In [1]: import numpy as np

In [2]: np.set_printoptions(precision=2, suppress=True, linewidth=120, legacy="1.25")

In [3]: def rnd(a):
   ...:     return np.round(a, 2) + 0
   ...: 

In [4]: K = np.loadtxt("run18.csv", delimiter=",")

In [5]: print(K)
[[ -0.3  -0.9  -0.7  -0.1   0.    0.2  -0.6   0.7   1.1  -2.    0.3  -0.7]
 [ -1.4   1.9  -0.3   1.1   0.8  -0.4  -0.5   0.7  -0.2   0.9   0.8  -0.6]
 [ -0.4  -0.6   1.7  -1.1  -0.4   0.2   1.   -0.4   0.9  -0.2   1.1   0.1]
 [ -1.7  -0.4  -0.8   0.1  -0.2  -0.6   0.9   1.5  -1.9  -1.    0.8   0.9]
 [  1.3  -1.5  -0.5   0.6  -2.3  -0.2  -0.4  -0.3   0.2  -1.3  -0.6   0.8]
 [  1.6  -0.8  -0.3  -0.4   0.2  -2.2  -1.3  -1.   -0.4  -0.1  -1.7   1.5]
 [ -0.5   1.1   0.9   0.2   0.7  -2.5  -1.    0.7  -1.3   0.9   1.1   0.3]
 [  0.8   0.3   0.8   1.7  -1.6   1.2  -1.1   0.6  -1.4   0.3   0.5   0.9]
 [ -0.2   1.7   0.1   1.8   1.   -1.9   1.2  -1.1   0.5  -0.9  -2.   -0.3]
 [  2.1   0.1   0.6  -0.2   1.1   1.7   0.9  -1.2  -0.1   0.7   1.1   1.9]
 [ -0.2   0.5   3.1   0.4   0.9   0.6   1.7   0.4  -1.6   0.7  -0.5   0.7]
 [  2.    0.7   0.7  -0.3   0.7   0.9   1.4   2.4  -0.7   0.3  -2.5  -1.9]
 [  1.7   1.1   0.5  -0.3  -0.5  -0.1   1.1  -0.7  -1.6   0.7  -1.5  -0.9]
 [  0.4   0.5   0.5   0.    0.8   1.2  -0.6   1.7  -1.1  -2.2   0.2  -0.3]
 [ -1.2   0.8  -2.5  -0.1   1.    1.5   0.7  -0.7  -0.8  -0.7   0.   -1.1]
 [ -0.4  -1.3   0.7  -0.9   0.1  -0.5  -2.5  -0.3  -0.1   1.5  -2.3   1.7]
 [ -0.9  -0.5  -0.2  -1.4  -0.6  -0.1   0.5   2.1   1.1  -1.4  -0.5   0.5]
 [  0.1  -0.8   1.    0.1   0.1  -0.6   0.4  -0.8  -0.8  -1.4   1.   -0.1]
 [ -0.8  -0.7   0.1   0.4   1.1   0.   -0.4  -0.2   0.6  -0.7  -0.7   1. ]
 [ -0.2  -2.2   1.3   3.   -0.6  -0.9  -0.5  -0.1  -1.1  -0.6   0.5   0.2]
 [  0.6   0.   -0.1  -0.5   0.3   1.8  -0.4  -0.4  -0.8  -1.    0.1   1.3]
 [  0.1   0.9  -0.8   0.6   1.9   2.2  -1.5   0.2  -0.3   0.3  -0.3   1.5]
 [ -2.1  -1.1   1.7   1.    1.4  -0.6  -0.3   0.1   1.4  -1.2   0.7   0. ]
 [  0.3  -1.2  -0.2   0.3  -0.2  -0.1  -2.5  -0.9  -1.3  -1.2  -0.5   0.4]
 [  1.2  -0.5  -0.1  -0.5  -0.9  -1.3  -0.5   1.    0.2   1.6  -0.3  -0.1]
 [-18.  -14.   13.   -5.    9.    4.   12.   -3.   -9.   12.   -2.   -5. ]
 [ -0.9   0.8   0.7   0.3   0.   -1.7   1.2  -1.4  -0.3   0.1  -0.7  -0.6]
 [ -0.7  -0.8   0.7  -0.7   0.7  -0.6  -0.5  -1.1  -1.3  -2.    0.   -0.7]
 [ -0.6   0.5  -0.7  -0.7   1.1   2.3  -0.2   1.    0.9  -0.6   0.3  -0.2]
 [ -0.9  -0.4  -0.7   1.9  -2.4   0.2   0.4  -1.7   0.2  -1.5  -0.5  -0.3]]

In [6]: # row 25 dominates

In [7]: x = np.array([4, 3, 5, 3, 1, 5, 1, 1, 4, 3, 2, 1])

In [8]: y = K @ x

In [9]: print(rnd(np.linalg.lstsq(K, y)[0]))
[4. 3. 5. 3. 1. 5. 1. 1. 4. 3. 2. 1.]

In [10]: rng = np.random.default_rng(519)

In [11]: y = y + 0.02 * rng.normal(size=30)

In [12]: print(rnd(y))
[ -8.3    3.81   8.3  -20.61  -7.51 -15.61  -5.68  14.29  -3.23  26.19  18.8   12.89   2.89   2.6  -13.12  -8.73  -9.12
  -5.49  -3.22  -2.6    4.19  13.09   1.41 -16.02  -0.66 -35.    -8.38 -19.6    9.07 -10.28]

In [13]: beta, *_ = np.linalg.lstsq(K, y)

In [14]: print(beta.round())
[4. 3. 5. 3. 1. 5. 1. 1. 4. 3. 2. 1.]

In [15]: C2 = np.cov(K, rowvar=False)

In [16]: print(rnd(np.linalg.eigvalsh(C2)[::-1]))
[41.24  2.11  1.9   1.62  1.23  1.16  1.06  0.85  0.68  0.65  0.38  0.27]

In [17]: print(np.argwhere(np.triu(np.abs(np.corrcoef(K.T)) > 0.8, 1)))
[[0 1]
 [0 2]
 [0 4]
 [0 6]
 [0 9]
 [1 2]
 [2 6]
 [2 8]
 [2 9]
 [6 9]
 [8 9]]

In [18]: print(np.argsort(-K.std(axis=0).round(6), kind="stable"))
[ 0  1  2  9  6  4  8  5  3 11  7 10]

In [19]: X = np.load("case10.npy")

In [20]: print(rnd(X))
[[-0.06 -0.48 -0.35 -0.35  0.25  0.48  0.48]
 [ 0.62 -0.54 -0.08  0.23  0.32 -0.22 -0.32]
 [-0.54 -0.48 -0.29  0.46 -0.33 -0.26  0.02]
 [-0.4   0.03 -0.29 -0.5   0.4  -0.33 -0.48]
 [ 0.17 -0.35  0.22 -0.59 -0.65 -0.18 -0.09]
 [-0.23 -0.23  0.67 -0.04  0.38 -0.39  0.39]
 [ 0.28  0.26 -0.45 -0.09 -0.04 -0.6   0.52]]

In [21]: # keeps lengths

In [22]: x = np.array([0, 0, 0, 3, 1, 1, 1])

In [23]: print(7 - np.linalg.matrix_rank(X - np.eye(7), tol=1e-8))
1

In [24]: print(rnd(np.sort(np.abs(np.degrees(np.angle(np.linalg.eigvals(X)))))))
[  0.    85.57  85.57 136.41 136.41 143.99 143.99]

In [25]: print([p for p in range(1, 25) if np.allclose(np.linalg.matrix_power(X, p), np.eye(7))])
[]

In [26]: print(rnd(np.linalg.det(X)))
1.0

In [27]: print(rnd(np.abs(np.linalg.eigvals(X))))
[1. 1. 1. 1. 1. 1. 1.]

In [28]: A2 = X / np.sqrt((X ** 2).mean(axis=1, keepdims=True))

In [29]: print(np.linalg.matrix_rank(X - X.mean(axis=1, keepdims=True)))
6

In [30]: print(rnd(np.linalg.norm(A2, axis=1)))
[2.65 2.65 2.65 2.65 2.65 2.65 2.65]

In [31]: print(np.linalg.matrix_rank(A2) == np.linalg.matrix_rank(X))
True

In [32]: print(rnd(X.T @ X))
[[1. 0. 0. 0. 0. 0. 0.]
 [0. 1. 0. 0. 0. 0. 0.]
 [0. 0. 1. 0. 0. 0. 0.]
 [0. 0. 0. 1. 0. 0. 0.]
 [0. 0. 0. 0. 1. 0. 0.]
 [0. 0. 0. 0. 0. 1. 0.]
 [0. 0. 0. 0. 0. 0. 1.]]

In [33]: print(rnd(np.linalg.svd(X, compute_uv=False)))
[1. 1. 1. 1. 1. 1. 1.]

In [34]: print(rnd(X @ X.T))
[[1. 0. 0. 0. 0. 0. 0.]
 [0. 1. 0. 0. 0. 0. 0.]
 [0. 0. 1. 0. 0. 0. 0.]
 [0. 0. 0. 1. 0. 0. 0.]
 [0. 0. 0. 0. 1. 0. 0.]
 [0. 0. 0. 0. 0. 1. 0.]
 [0. 0. 0. 0. 0. 0. 1.]]

In [35]: lab = rng.permutation(7)

In [36]: print(lab)
[3 0 2 5 1 6 4]

In [37]: A2 = X[lab][:, lab]

In [38]: print(rnd(np.sort(np.abs(np.linalg.eigvals(A2)))))
[1. 1. 1. 1. 1. 1. 1.]

In [39]: print(rnd(A2))
[[-0.5  -0.4  -0.29 -0.33  0.03 -0.48  0.4 ]
 [-0.35 -0.06 -0.35  0.48 -0.48  0.48  0.25]
 [ 0.46 -0.54 -0.29 -0.26 -0.48  0.02 -0.33]
 [-0.04 -0.23  0.67 -0.39 -0.23  0.39  0.38]
 [ 0.23  0.62 -0.08 -0.22 -0.54 -0.32  0.32]
 [-0.09  0.28 -0.45 -0.6   0.26  0.52 -0.04]
 [-0.59  0.17  0.22 -0.18 -0.35 -0.09 -0.65]]

In [40]: W2 = 5 * np.array([[0.5, -0.9, -0.6, 0.5, -0.1, -1.0, -0.8, 0.0, 0.2, 0.7, 0.5],
    ...:     [-0.9, 1.9, -0.3, -0.2, 0.9, 1.4, -0.1, -0.1, 0.0, 0.3, 0.9]])

In [41]: lab = rng.integers(0, 2, 30)

In [42]: E = W2[lab] + rng.normal(size=(30, 11))

In [43]: print(rnd(E))
[[ 2.25 -4.52 -2.59  3.95 -0.68 -3.46 -4.38  0.14  1.64  2.1   3.35]
 [ 1.25 -4.01 -2.13  0.31 -1.05 -4.28 -4.29  1.    1.31  3.23  2.5 ]
 [ 3.16 -4.65 -2.    1.83  0.44 -7.35 -1.86 -0.01 -1.5   2.94  1.39]
 [-3.66 10.26 -2.31 -0.69  5.6   8.81 -0.44  0.33 -1.61  1.82  2.53]
 [ 3.63 -5.34 -2.    1.81 -0.17 -5.29 -5.05 -0.92 -0.66  4.31  2.04]
 [ 2.95 -4.85 -3.6   3.62  1.38 -4.39 -3.33  1.44  1.41  1.81  1.79]
 [-2.92  9.68 -2.45 -1.13  4.5   8.12  0.1   0.19 -2.19  0.89  4.78]
 [-6.55  9.75  0.73 -1.52  5.9   7.04 -1.15 -0.58  1.04  0.98  3.98]
 [ 3.62 -3.16 -4.53  1.51  1.53 -5.36 -2.88  0.96  1.22  5.06  2.94]
 [-4.49 11.   -0.84  0.47  5.68  8.22 -0.27  0.52  0.4  -0.06  5.28]
 [-4.85 10.52 -1.06 -2.35  4.7   8.7  -1.4  -0.7   0.51  2.04  5.58]
 [ 2.75 -4.06 -1.13  1.76 -0.84 -4.5  -4.74  1.3   3.22  4.57  2.29]
 [ 2.28 -4.15 -3.44  1.58  0.75 -4.48 -3.66  0.98  0.82  3.28  1.22]
 [-4.47  8.57 -1.1  -1.19  5.11  8.5   0.4  -0.36 -0.83  1.97  6.15]
 [ 3.73 -5.11 -4.3   2.45 -0.78 -3.49 -4.16 -0.6   0.06  3.34  1.66]
 [ 2.45 -5.13 -4.28  3.53 -1.28 -6.6  -5.16 -0.8  -0.19  4.31  2.02]
 [-5.74 10.31 -2.84 -1.71  5.19  7.9  -1.35 -1.83  0.29  0.64  3.66]
 [-4.38 10.07 -0.76 -1.12  5.27  9.95 -1.64  0.04 -0.64  1.87  3.4 ]
 [ 1.98 -4.82 -2.56  4.12 -2.85 -4.88 -3.82 -0.68 -0.05  4.29  2.32]
 [ 2.44 -3.77 -1.41  3.48  0.46 -7.66 -1.78 -0.61  2.76  4.07  1.89]
 [-4.97 10.34 -1.55 -1.09  4.9   5.86 -0.43  0.35  1.2   0.46  4.89]
 [-3.58 10.54 -1.1   0.46  5.87  5.39 -0.4  -0.52  0.82  1.67  2.85]
 [ 2.76 -4.78 -2.7   2.13 -1.13 -5.51 -3.32  1.3   1.5   1.96  2.45]
 [ 1.71 -5.1  -2.68  2.5  -0.34 -4.87 -3.78 -1.26  1.34  4.58  2.82]
 [-5.34  9.12 -2.18  0.68  5.08  5.72 -0.53 -0.99  1.31  2.34  2.87]
 [-4.59 11.59 -2.16 -0.58  4.17  6.16 -1.8  -0.52  0.53  2.63  3.18]
 [-5.    8.97 -1.5  -2.59  4.15  6.36  0.18  1.82 -0.49  1.5   4.89]
 [-4.78  9.55 -3.73 -1.97  4.82  7.22  0.16  0.49  0.14  0.39  4.09]
 [ 2.96 -3.82 -2.81  3.7   0.6  -5.95 -4.48  0.95  1.91  4.96  2.67]
 [-3.95  9.94 -1.86 -1.45  3.83  6.27  0.37  0.83  0.22  1.55  7.18]]

In [44]: r0 = np.array([4, 5, -8])

In [45]: print(rnd(np.cross(E[20, :3], E[7, :3])))
[22.7  13.81 19.36]

In [46]: print(rnd(np.convolve(E[20], r0)))
[-19.87  16.52  85.23 -94.83  26.56  56.65 -11.61 -47.65   9.98   5.11  12.24  20.75 -39.13]

In [47]: print(rnd(np.polyval(r0, E[20])))
[ 65.86 471.34  -6.13  -8.7  112.53 158.67  -9.41  -5.79   3.83  -4.83 112.16]

In [48]: C2 = np.cov(E, rowvar=False)

In [49]: print(rnd(np.linalg.eigvalsh(C2)[::-1]))
[125.98   2.05   1.54   1.51   1.02   0.88   0.87   0.77   0.49   0.29   0.21]
